$ ipython --no-banner

In [1]: import numpy as np

In [2]: np.set_printoptions(precision=3, suppress=True, linewidth=160)

In [3]: E = np.array([[-1, 0, -5, 2], [0, 2, 0, 0], [2, 0, 1, -3], [-2, 0, 0, -2]])

In [4]: rng = np.random.default_rng(593508)

In [5]: B = E + rng.integers(-2, 3, (4, 1)) @ rng.integers(-2, 3, (1, 4))

In [6]: print(B)
[[ 0 -2 -5  3]
 [-1  4  0 -1]
 [ 4 -4  1 -1]
 [-1 -2  0 -1]]

In [7]: print(B - E)
[[ 1 -2  0  1]
 [-1  2  0 -1]
 [ 2 -4  0  2]
 [ 1 -2  0  1]]

In [8]: print(np.linalg.matrix_rank(B - E, tol=1e-8))
1

In [9]: m1 = np.array([[0, 1, 0, 0], [1, 0, 1, 2], [0, 2, 2, 2], [1, 2, 0, 1]])

In [10]: print(m1)
[[0 1 0 0]
 [1 0 1 2]
 [0 2 2 2]
 [1 2 0 1]]

In [11]: x = np.array([3, 7, 8, 9])

In [12]: print((m1 @ x).argmax())
2

In [13]: print(np.einsum("ij,j->i", m1, x))
[ 7 29 48 26]

In [14]: print(m1 @ np.eye(4)[0])
[0. 1. 0. 1.]

In [15]: print((m1 * x).sum(axis=1))
[ 7 29 48 26]

In [16]: print(np.linalg.norm(m1 @ x) <= np.linalg.norm(m1, 2) * np.linalg.norm(x) + 1e-9)
True

In [17]: print(m1 @ x)
[ 7 29 48 26]

In [18]: print(m1 @ (2 * x))
[14 58 96 52]

In [19]: print(m1.shape)
(4, 4)

In [20]: print(np.diff(m1, axis=0))
[[ 1 -1  1  2]
 [-1  2  1  0]
 [ 1  0 -2 -1]]

In [21]: print(m1.mean(axis=0))
[0.5  1.25 0.75 1.25]

In [22]: print(np.count_nonzero(m1))
10

In [23]: print(round(np.linalg.norm(m1), 3))
5.0

In [24]: print(np.unravel_index(np.abs(m1).argmax(), m1.shape))
(np.int64(1), np.int64(3))

In [25]: print(m1.sum(axis=0))
[2 5 3 5]

In [26]: np.zeros(4, 4)
TypeError: Cannot interpret '4' as a data type


In [27]: print(np.linalg.matrix_rank(m1))
3

In [28]: print(np.abs(m1).max())
2

In [29]: feats = np.load("run0.npy")

In [30]: print(feats)
[[19 12  9  7]
 [12 22 -5 13]
 [ 9 -5 13 -2]
 [ 7 13 -2  9]]

In [31]: vals, V = np.linalg.eigh(feats)

In [32]: print(np.round(V.T @ feats @ V, 3) + 0)
[[ 0.     0.     0.     0.   ]
 [ 0.     1.668  0.     0.   ]
 [ 0.     0.    21.851  0.   ]
 [ 0.     0.     0.    39.481]]

In [33]: print(np.abs(V[:, -1]).round(6).argmax())
1

In [34]: B = np.array([[-1, 2, 0], [3, 1, 2], [0, 0, 0], [3, 1, 3]])

In [35]: print(np.einsum("ij->j", feats))
[47 42 15 27]

In [36]: print(np.einsum("ik,kj->ji", feats, B))
[[ 38  93 -30  59]
 [ 57  59  11  36]
 [ 45  83 -16  53]]

In [37]: print(np.einsum("ik,kj->ij", feats, B))
[[ 38  57  45]
 [ 93  59  83]
 [-30  11 -16]
 [ 59  36  53]]

In [38]: print(B.T @ feats.T)
[[ 38  93 -30  59]
 [ 57  59  11  36]
 [ 45  83 -16  53]]

In [39]: print(np.einsum("ij,ij->i", feats, feats))
[635 822 279 303]

In [40]: print(feats @ B)
[[ 38  57  45]
 [ 93  59  83]
 [-30  11 -16]
 [ 59  36  53]]

In [41]: print(np.round(np.trace(np.linalg.pinv(feats) @ feats), 3))
3.0

In [42]: print(np.allclose(feats[:-1].T @ np.linalg.lstsq(feats[:-1].T, feats[-1])[0], feats[-1]))
True

In [43]: print(feats @ np.linalg.pinv(feats) @ feats)
[[19. 12.  9.  7.]
 [12. 22. -5. 13.]
 [ 9. -5. 13. -2.]
 [ 7. 13. -2.  9.]]

In [44]: print(feats.sum(axis=1))
[47 42 15 27]

In [45]: np.zeros(4, 4)
TypeError: Cannot interpret '4' as a data type


In [46]: print(np.diff(feats, axis=0))
[[ -7  10 -14   6]
 [ -3 -27  18 -15]
 [ -2  18 -15  11]]

In [47]: feats[:, 4]
IndexError: index 4 is out of bounds for axis 1 with size 4


In [48]: print(round(np.linalg.norm(feats), 3))
45.155

In [49]: print([round(float(x), 3) for x in np.linalg.svd(feats, compute_uv=False)[:3]])
[39.481, 21.851, 1.668]

In [50]: print(np.linalg.cond(feats) > 100)
True

In [51]: print(np.argsort(-np.linalg.norm(feats, axis=0).round(6), kind="stable")[:3])
[1 0 3]

In [52]: print(np.linalg.matrix_rank(feats, rtol=0.1))
2

In [53]: W0 = np.loadtxt("block10.csv", delimiter=",")

In [54]: print(W0)
[[-2.  0.  0.  0.]
 [ 0.  1.  0.  0.]
 [ 0.  0.  1.  0.]
 [ 0.  0.  0. -2.]]

In [55]: B = np.array([[3, -3], [2, -3]])

In [56]: C = np.kron(B, feats)

In [57]: print(C.shape)
(8, 8)

In [58]: print(round(np.linalg.norm(C, 2), 3), np.round(np.linalg.norm(B, 2) * np.linalg.norm(feats, 2), 3))
218.78 218.78

In [59]: vals, V = np.linalg.eigh(W0)

In [60]: x = np.array([3, 2, -3, 3])

In [61]: print(x @ W0 @ x)
-23.0

In [62]: print(round(x @ W0 @ x / (x @ x), 3), vals[0], vals[-1])
-0.742 -2.0 1.0

In [63]: print(np.einsum("ij,ji->", W0, W0))
10.0

In [64]: print(np.linalg.eigvals(W0))
[-2.  1.  1. -2.]

In [65]: print(round(np.linalg.eigvals(W0).sum().real, 3))
-2.0

In [66]: print(np.poly(W0))
[ 1.  2. -3. -4.  4.]

In [67]: u = np.array([2, 1, 5, 4])

In [68]: B = W0 + np.outer(u, np.eye(4)[0])

In [69]: print(round(float(np.linalg.det(B) / np.linalg.det(W0)), 3), round(1 + np.linalg.solve(W0, u)[0], 3))
0.0 0.0

In [70]: print(np.linalg.matrix_rank(B - W0))
1

In [71]: print(B)
[[ 0.  0.  0.  0.]
 [ 1.  1.  0.  0.]
 [ 5.  0.  1.  0.]
 [ 4.  0.  0. -2.]]

In [72]: print(np.sort(np.linalg.eigvals(W0).real))
[-2. -2.  1.  1.]

In [73]: print(np.flatnonzero(np.linalg.matrix_power((W0 != 0) + (W0.T != 0) + np.eye(4), 4)[3]))
[3]

In [74]: print(round(np.linalg.det(W0), 3))
4.0

In [75]: Q, _ = np.linalg.qr(np.array([[1.4, 0.3, -1.7], [1.0, -1.7, 0.9], [-0.4, -1.6, -0.6]]))

In [76]: vals = np.array([-2, -1, 0])

In [77]: F = Q @ np.diag(vals) @ Q.T

In [78]: print(F)
[[-1.32  -0.735  0.542]
 [-0.735 -1.054 -0.208]
 [ 0.542 -0.208 -0.626]]

In [79]: print(np.flatnonzero(np.linalg.matrix_power((E != 0) + (E.T != 0) + np.eye(4), 4)[1]))
[1]

In [80]: print((E != 0).astype(int))
[[1 0 1 1]
 [0 1 0 0]
 [1 0 1 1]
 [1 0 0 1]]

In [81]: mat = np.load("w.npy")

In [82]: print(mat)
[[ 0  1  0]
 [ 2  0  0]
 [ 0  0 -9]]

In [83]: Uu, sig, VT = np.linalg.svd(mat, full_matrices=False)

In [84]: print(Uu.shape, sig.shape, VT.shape)
(3, 3) (3,) (3, 3)

In [85]: print(Uu.T @ mat @ VT.T)
[[9. 0. 0.]
 [0. 2. 0.]
 [0. 0. 1.]]

In [86]: print(VT @ VT.T)
[[1. 0. 0.]
 [0. 1. 0.]
 [0. 0. 1.]]

In [87]: print(Uu.T @ Uu)
[[1. 0. 0.]
 [0. 1. 0.]
 [0. 0. 1.]]

In [88]: print(np.round(np.sqrt((sig ** 2).sum()), 3), round(float(np.linalg.norm(mat)), 3))
9.274 9.274

In [89]: def softmax(z):
    ...:     e = np.exp(z - z.max(axis=-1, keepdims=True))
    ...:     return e / e.sum(axis=-1, keepdims=True)
    ...: 

In [90]: print(softmax(mat[0]))
[0.212 0.576 0.212]

In [91]: print(softmax(mat[0] + 3))
[0.212 0.576 0.212]

In [92]: S = mat @ mat.T / np.sqrt(3)

In [93]: print(softmax(S).round(6).argmax(axis=1))
[0 1 2]

In [94]: print(np.round(softmax(S + np.triu(np.full(S.shape, -np.inf), 1)), 3) + 0)
[[1.   0.   0.  ]
 [0.09 0.91 0.  ]
 [0.   0.   1.  ]]

In [95]: proj = np.triu(np.array([[2, -1, -1, 0], [1, 2, 1, -1], [0, -2, -2, 2], [0, 0, 2, 1]]), 1) + np.eye(4)

In [96]: B = proj @ E @ np.linalg.inv(proj)

In [97]: print(np.round(np.linalg.det(B), 3))
-88.0

In [98]: print(np.round(np.poly(B), 3) + 0)
[  1.   0.   9.  18. -88.]

In [99]: print(proj @ E - E @ proj)
[[-2. -3. -2. 13.]
 [ 4.  0. -1.  1.]
 [-4.  2.  2. -6.]
 [ 0. -2. -2.  0.]]

In [100]: print(np.linalg.matrix_rank(B))
4

In [101]: print(mat[:, 2] @ mat[:, 0])
0

In [102]: print(mat.T @ mat)
[[ 4  0  0]
 [ 0  1  0]
 [ 0  0 81]]

In [103]: print(mat @ mat.T)
[[ 1  0  0]
 [ 0  4  0]
 [ 0  0 81]]

In [104]: M = np.load("sample1.npy")

In [105]: print(M)
[[-4  0  1  0]
 [ 0 -5  0  5]
 [-4  0 -5  0]
 [ 0 -3  0  4]]

In [106]: print(round(float(np.linalg.det(M)), 3))
-120.0

In [107]: print(np.linalg.eigvals(M))
[-4.5  +1.936j -4.5  -1.936j -2.791+0.j     1.791+0.j   ]

In [108]: print(np.einsum("ij,ji->", M, M))
44

In [109]: print(round(np.linalg.eigvals(M).sum().real, 3))
-10.0

In [110]: print(np.round(np.linalg.det(M.T), 3))
-120.0

In [111]: print(M.reshape(-1, 2))
[[-4  0]
 [ 1  0]
 [ 0 -5]
 [ 0  5]
 [-4  0]
 [-5  0]
 [ 0 -3]
 [ 0  4]]

In [112]: t3 = M.reshape(4, 2, -1)

In [113]: print(np.einsum("ihd,jhd->hij", t3, t3).shape)
(2, 4, 4)

In [114]: print(t3.transpose(1, 0, 2))
[[[-4  0]
  [ 0 -5]
  [-4  0]
  [ 0 -3]]

 [[ 1  0]
  [ 0  5]
  [-5  0]
  [ 0  4]]]

In [115]: print(np.swapaxes(t3, 1, 2)[1])
[[ 0  0]
 [-5  5]]

In [116]: C = np.sign(np.array([[3, -3, -2, -3], [-2, 1, 1, -2], [1, -3, 2, -3], [2, 2, 3, -1]]))

In [117]: B = (np.tril(C, -1) + np.eye(4)) @ (np.triu(C, 1) + np.eye(4))

In [118]: vals = np.array([-3, 2, 3, 3])

In [119]: arr = np.rint(B * vals @ np.linalg.inv(B)) + 0

In [120]: print(arr)
[[ 16.  18.  11. -12.]
 [-14. -15. -10.  12.]
 [ 14.  18.  13. -12.]
 [ 12.  18.  12.  -9.]]

In [121]: vals, V = np.linalg.eig(arr)

In [122]: print(np.sort(np.linalg.eigvals(arr.T)))
[-3.  2.  3.  3.]

In [123]: Uu, sig, VT = np.linalg.svd(arr)

In [124]: print(sig)
[54.942  3.864  1.557  0.163]

In [125]: print(np.argmax(sig[:-1] / (sig[1:] + 1e-6)) + 1)
1

In [126]: B = Uu[:, :1] @ np.diag(sig[:1]) @ VT[:1]

In [127]: print(np.round(np.linalg.norm(arr - B, 2), 3), np.round(sig[1], 3))
3.864 3.864

In [128]: B = arr + rng.integers(-2, 3, (4, 1)) @ rng.integers(-2, 3, (1, 4))

In [129]: print(B)
[[ 16.  22.  11. -16.]
 [-14. -11. -10.   8.]
 [ 14.  20.  13. -14.]
 [ 12.  18.  12.  -9.]]

In [130]: print(B - arr)
[[ 0.  4.  0. -4.]
 [ 0.  4.  0. -4.]
 [ 0.  2.  0. -2.]
 [ 0.  0.  0.  0.]]
